>>> import numpy as np
>>> import numpy.linalg as la
>>> np.set_printoptions(precision=2, suppress=True, linewidth=140, sign=" ")
>>> m1 = np.load("data.npy")
>>> print(m1)
[[ 0  0  0  0]
 [ 1  3  0  1]
 [ 0  0  0  0]
 [ 0  0  0  0]
 [ 3  0  1  2]
 [ 0  0  0  0]
 [ 0  0  0  0]
 [ 2  0  0  0]
 [ 0  0  0  0]
 [ 6  6  1  5]
 [ 5  0  1  2]
 [ 3  3  0  1]
 [ 3  0  1  2]]
>>> ang = np.radians(90)
>>> Rm = np.eye(4)
>>> Rm[3, 3] = Rm[2, 2] = np.cos(ang)
>>> Rm[3, 2], Rm[2, 3] = -np.sin(ang), np.sin(ang)
>>> print(Rm.round(2) + 0)
[[ 1.  0.  0.  0.]
 [ 0.  1.  0.  0.]
 [ 0.  0.  0.  1.]
 [ 0.  0. -1.  0.]]
>>> B = m1 @ Rm.T
>>> print(np.allclose(m1 @ m1.T, B @ B.T))
True
>>> print(np.allclose(la.norm(m1, axis=1), la.norm(B, axis=1)))
True
>>> print(la.svd(m1, compute_uv=False), la.svd(B, compute_uv=False))
[ 12.81   4.76   1.77   0.2 ] [ 12.81   4.76   1.77   0.2 ]
>>> print(B.round(2) + 0)
[[ 0.  0.  0.  0.]
 [ 1.  3.  1.  0.]
 [ 0.  0.  0.  0.]
 [ 0.  0.  0.  0.]
 [ 3.  0.  2. -1.]
 [ 0.  0.  0.  0.]
 [ 0.  0.  0.  0.]
 [ 2.  0.  0.  0.]
 [ 0.  0.  0.  0.]
 [ 6.  6.  5. -1.]
 [ 5.  0.  2. -1.]
 [ 3.  3.  1.  0.]
 [ 3.  0.  2. -1.]]
>>> print(m1.reshape(-1, 2))
[[ 0  0]
 [ 0  0]
 [ 1  3]
 [ 0  1]
 [ 0  0]
 [ 0  0]
 [ 0  0]
 [ 0  0]
 [ 3  0]
 [ 1  2]
 [ 0  0]
 [ 0  0]
 [ 0  0]
 [ 0  0]
 [ 2  0]
 [ 0  0]
 [ 0  0]
 [ 0  0]
 [ 6  6]
 [ 1  5]
 [ 5  0]
 [ 1  2]
 [ 3  3]
 [ 0  1]
 [ 3  0]
 [ 1  2]]
>>> blk = m1.reshape(13, 2, -1)
>>> print(np.einsum("ihd,ihd->ih", blk, blk))
[[  0   0]
 [ 10   1]
 [  0   0]
 [  0   0]
 [  9   5]
 [  0   0]
 [  0   0]
 [  4   0]
 [  0   0]
 [ 72  26]
 [ 25   5]
 [ 18   1]
 [  9   5]]
>>> print(blk.shape)
(13, 2, 2)
>>> print(blk.sum(axis=1))
[[  0   0]
 [  1   4]
 [  0   0]
 [  0   0]
 [  4   2]
 [  0   0]
 [  0   0]
 [  2   0]
 [  0   0]
 [  7  11]
 [  6   2]
 [  3   4]
 [  4   2]]
>>> print(np.swapaxes(blk, 1, 2)[9])
[[ 6  1]
 [ 6  5]]
>>> P = m1 @ la.solve(m1.T @ m1, m1.T)
>>> print(np.diag(P))
[ 0.    0.62  0.    0.    0.38  0.    0.    0.46  0.    1.    0.54  0.62  0.38]
>>> mat = np.loadtxt("mat.csv", delimiter=",")
>>> print(mat)
[[ 0.08  0.21 -0.28]
 [ 0.41  0.38 -0.68]
 [ 2.72  2.71 -5.47]
 [ 0.04  0.08 -0.26]
 [-1.09 -1.04  2.04]
 [-1.61 -1.67  3.14]
 [-0.41 -0.58  0.88]
 [-0.23 -0.15  0.37]
 [-0.05 -0.15  0.03]
 [ 2.03  2.02 -4.03]]
>>> B = np.c_[mat[:, :1] @ np.array([[-2]]), np.array([3, 4, 0, 4, 2, 3, 3, 0, 1, 2])]
>>> print(B)
[[-0.16  3.  ]
 [-0.82  4.  ]
 [-5.44  0.  ]
 [-0.08  4.  ]
 [ 2.18  2.  ]
 [ 3.22  3.  ]
 [ 0.82  3.  ]
 [ 0.46  0.  ]
 [ 0.1   1.  ]
 [-4.06  2.  ]]
>>> print(la.norm(la.qr(mat)[0].T @ B, axis=0) ** 2 / ((B ** 2).sum(axis=0) + 1e-12))
[ 1.    0.19]
>>> print(la.matrix_rank(np.c_[mat, B]))
4
>>> print(np.round(la.lstsq(mat, B[:, 0])[0], 2) + 0)
[-2.  0.  0.]
>>> P = mat @ la.solve(mat.T @ mat, mat.T)
>>> print(np.round(np.trace(P), 2))
3.0
>>> cen = mat - mat.mean(axis=0)
>>> vecs = la.svd(cen)[2][:1]
>>> B = cen - cen @ vecs.T @ vecs
>>> print(B.std(axis=0))
[ 0.04  0.06  0.03]
>>> print((cen @ vecs.T).std(axis=0))
[ 3.01]
>>> lab = mat[:, 1] > np.median(mat[:, 1])
>>> f = mat[lab].mean(axis=0) - mat[~lab].mean(axis=0)
>>> print(np.argsort(-np.abs(f).round(6), kind="stable"))
[ 2  1  0]
>>> X = np.loadtxt("sample2.csv", delimiter=",")
>>> print(X)
[[ 1.    0.    0.    0.    0.  ]
 [ 0.    1.    0.    0.    0.  ]
 [ 0.33  0.    0.33  0.    0.33]
 [ 0.    0.5   0.    0.5   0.  ]
 [ 0.    0.    0.25  0.25  0.5 ]]
>>> print(np.round(np.trace(X), 2))
3.33
>>> print(np.allclose(X @ X.T, X.T @ X))
False
>>> print(np.round(np.abs(la.eigvals(X)).max(), 2))
1.0
>>> print((X - X.T) / 2)
[[ 0.    0.   -0.17  0.    0.  ]
 [ 0.    0.    0.   -0.25  0.  ]
 [ 0.17  0.    0.    0.    0.04]
 [ 0.    0.25  0.    0.   -0.12]
 [ 0.    0.   -0.04  0.12  0.  ]]
>>> print((X + X.T) / 2)
[[ 1.    0.    0.17  0.    0.  ]
 [ 0.    1.    0.    0.25  0.  ]
 [ 0.17  0.    0.33  0.    0.29]
 [ 0.    0.25  0.    0.5   0.12]
 [ 0.    0.    0.29  0.12  0.5 ]]
>>> W = np.array([[1, 3, 5, 5], [2, 1, 0, 4], [2, 2, 2, 2], [5, 2, 0, 2], [1, 5, 5, 2]])
>>> b = np.array([-1, -2, 0, 2])
>>> H = np.maximum(X @ W + b, 0)
>>> print(la.matrix_rank(H))
4
>>> print((H > 0).mean(axis=0))
[ 0.8  0.6  0.6  1. ]
>>> print(H)
[[ 0.    1.    5.    7.  ]
 [ 1.    0.    0.    6.  ]
 [ 0.33  1.33  4.    5.  ]
 [ 2.5   0.    0.    5.  ]
 [ 1.25  1.5   3.    4.  ]]
>>> Z = np.array([[1, 0], [1, 1], [-1, -1], [1, -1]])
>>> print(W @ Z)
[[ 4 -7]
 [ 7 -3]
 [ 4 -2]
 [ 9  0]
 [ 3 -2]]
>>> print((H @ Z).round(6).argmax(axis=1))
[ 0  0  0  0  0]
>>> B = la.inv(X)
>>> print(B)
[[ 1.  0.  0.  0.  0.]
 [ 0.  1.  0.  0.  0.]
 [-2. -1.  6.  2. -4.]
 [ 0. -1.  0.  2.  0.]
 [ 1.  1. -3. -2.  4.]]
>>> print(X @ B)
[[ 1.  0.  0.  0.  0.]
 [ 0.  1.  0.  0.  0.]
 [ 0.  0.  1.  0.  0.]
 [ 0.  0.  0.  1.  0.]
 [ 0.  0.  0.  0.  1.]]
>>> print(np.round(la.det(X) * la.det(B), 2))
1.0
>>> M = np.load("m.npy")
>>> print(M)
[[ 0  0  0]
 [ 0  0  0]
 [ 0  0  2]
 [ 0  0  0]]
>>> r = la.matrix_rank(M)
>>> print(r)
1
>>> null = la.svd(M)[2][r:].T
>>> print([int(la.matrix_rank(M[:i])) for i in range(1, len(M) + 1)])
[0, 0, 1, 1]
>>> print(null @ null.T)
[[ 1.  0.  0.]
 [ 0.  1.  0.]
 [ 0.  0.  0.]]
>>> print(null.shape)
(3, 2)
>>> U, s, Vt = la.svd(M)
>>> print(s)
[ 2.  0.  0.]
>>> B = U[:, :1] @ np.diag(s[:1]) @ Vt[:1]
>>> print(la.matrix_rank(B))
1
>>> print(np.round(la.norm(M - B) / la.norm(M), 2))
0.0
>>> rng = np.random.default_rng(63502)
>>> B = M + rng.integers(-2, 3, (4, 1)) @ rng.integers(-2, 3, (1, 3))
>>> print(B)
[[-1 -1 -1]
 [ 0  0  0]
 [ 1  1  3]
 [ 2  2  2]]
>>> print(np.round(la.svd(B - M, compute_uv=False), 2) + 0)
[ 4.24  0.    0.  ]
>>> print(la.matrix_rank(B - M, tol=1e-8))
1
>>> print(np.round(la.norm(B[0], 1), 2), round(float(la.norm(B[0], np.inf)), 2))
3.0 1.0
>>> print(np.round(la.norm(B) ** 2 / la.norm(B, 2) ** 2, 2))
1.07
>>> print(round(float(la.norm(B[0] - B[2])), 2))
4.9
>>> print(la.norm(B, axis=1))
[ 1.73  0.    3.32  3.46]
>>> print(round(float(la.norm(B, "nuc")), 2))
6.22
>>> print(np.argsort(-la.norm(M, axis=0).round(6), kind="stable")[:3])
[ 2  0  1]
>>> print(la.matrix_rank(M, rtol=0.1))
1
>>> feats = np.array([[2, -2, 0, 0, 0, 0],
...     [-3, -2, 0, 0, 0, 0],
...     [-2, -2, 0, 0, 0, 0],
...     [0, 0, 2, -2, 0, 0],
...     [0, 0, -3, -2, 0, 0],
...     [0, 0, -2, -2, 0, 0],
...     [0, 0, 0, 0, 2, -2],
...     [0, 0, 0, 0, -3, -2],
...     [0, 0, 0, 0, -2, -2]])
>>> x = np.array([2, 0, 2, 0, 0, 1])
>>> print(feats @ (2 * x))
[  8 -12  -8   8 -12  -8  -4  -4  -4]
>>> print(la.norm(feats @ x) <= la.norm(feats, 2) * la.norm(x) + 1e-9)
True
>>> ang = np.radians(30)
>>> Rm = np.eye(6)
>>> Rm[4, 4] = Rm[2, 2] = np.cos(ang)
>>> Rm[4, 2], Rm[2, 4] = -np.sin(ang), np.sin(ang)
>>> print(Rm)
[[ 1.    0.    0.    0.    0.    0.  ]
 [ 0.    1.    0.    0.    0.    0.  ]
 [ 0.    0.    0.87  0.    0.5   0.  ]
 [ 0.    0.    0.    1.    0.    0.  ]
 [ 0.    0.   -0.5   0.    0.87  0.  ]
 [ 0.    0.    0.    0.    0.    1.  ]]
>>> B = feats @ Rm.T
>>> print(round(float(la.det(Rm)), 2), round(np.trace(Rm), 2))
1.0 5.73
>>> print(np.allclose(la.norm(feats, axis=1), la.norm(B, axis=1)))
True
>>> B = np.c_[feats[:, :4] @ np.array([[2, 1, 2, 0], [2, 1, 1, 0], [1, 0, 1, 1], [2, 2, 0, 2]]), np.array([2, 0, -2, 2, -3, 1, 1, 2, 3])]
>>> print(B)
[[  0   0   2   0   2]
 [-10  -5  -8   0   0]
 [ -8  -4  -6   0  -2]
 [ -2  -4   2  -2   2]
 [ -7  -4  -3  -7  -3]
 [ -6  -4  -2  -6   1]
 [  0   0   0   0   1]
 [  0   0   0   0   2]
 [  0   0   0   0   3]]
>>> print(la.lstsq(feats, B[:, 0])[0])
[ 2.  2.  1.  2.  0.  0.]
>>> print(la.matrix_rank(np.c_[feats, B]))
7
>>> lab = rng.permutation(6)
>>> B = feats[:, lab] * rng.choice([-1, 1], 6)
>>> print(B)
[[ 0  0 -2  0  0 -2]
 [ 0  0 -2  0  0  3]
 [ 0  0 -2  0  0  2]
 [ 0  2  0  0 -2  0]
 [ 0 -3  0  0 -2  0]
 [ 0 -2  0  0 -2  0]
 [-2  0  0  2  0  0]
 [ 3  0  0  2  0  0]
 [ 2  0  0  2  0  0]]
>>> U, _, Vt = la.svd(feats.T @ B)
>>> print(np.round(U @ Vt, 2) + 0)
[[ 0.  0.  0.  0.  0. -1.]
 [ 0.  0.  1.  0.  0.  0.]
 [ 0.  1.  0.  0.  0.  0.]
 [ 0.  0.  0.  0.  1.  0.]
 [-1.  0.  0.  0.  0.  0.]
 [ 0.  0.  0. -1.  0.  0.]]
>>> print(lab)
[ 4  2  1  5  3  0]
>>> print(np.round(la.lstsq(feats, B)[0], 2) + 0)
[[ 0.  0.  0.  0.  0. -1.]
 [ 0.  0.  1.  0.  0.  0.]
 [ 0.  1.  0.  0.  0.  0.]
 [ 0.  0.  0.  0.  1.  0.]
 [-1.  0.  0.  0.  0.  0.]
 [ 0.  0.  0. -1.  0.  0.]]
>>> print(np.round(la.norm(feats, 1), 2), np.round(la.norm(feats, np.inf), 2))
7.0 5.0
>>> print(la.norm(feats, axis=1))
[ 2.83  3.61  2.83  2.83  3.61  2.83  2.83  3.61  2.83]
>>> print(feats[5] @ feats[1])
0
>>> print(round(la.norm(feats, "nuc"), 2))
22.23
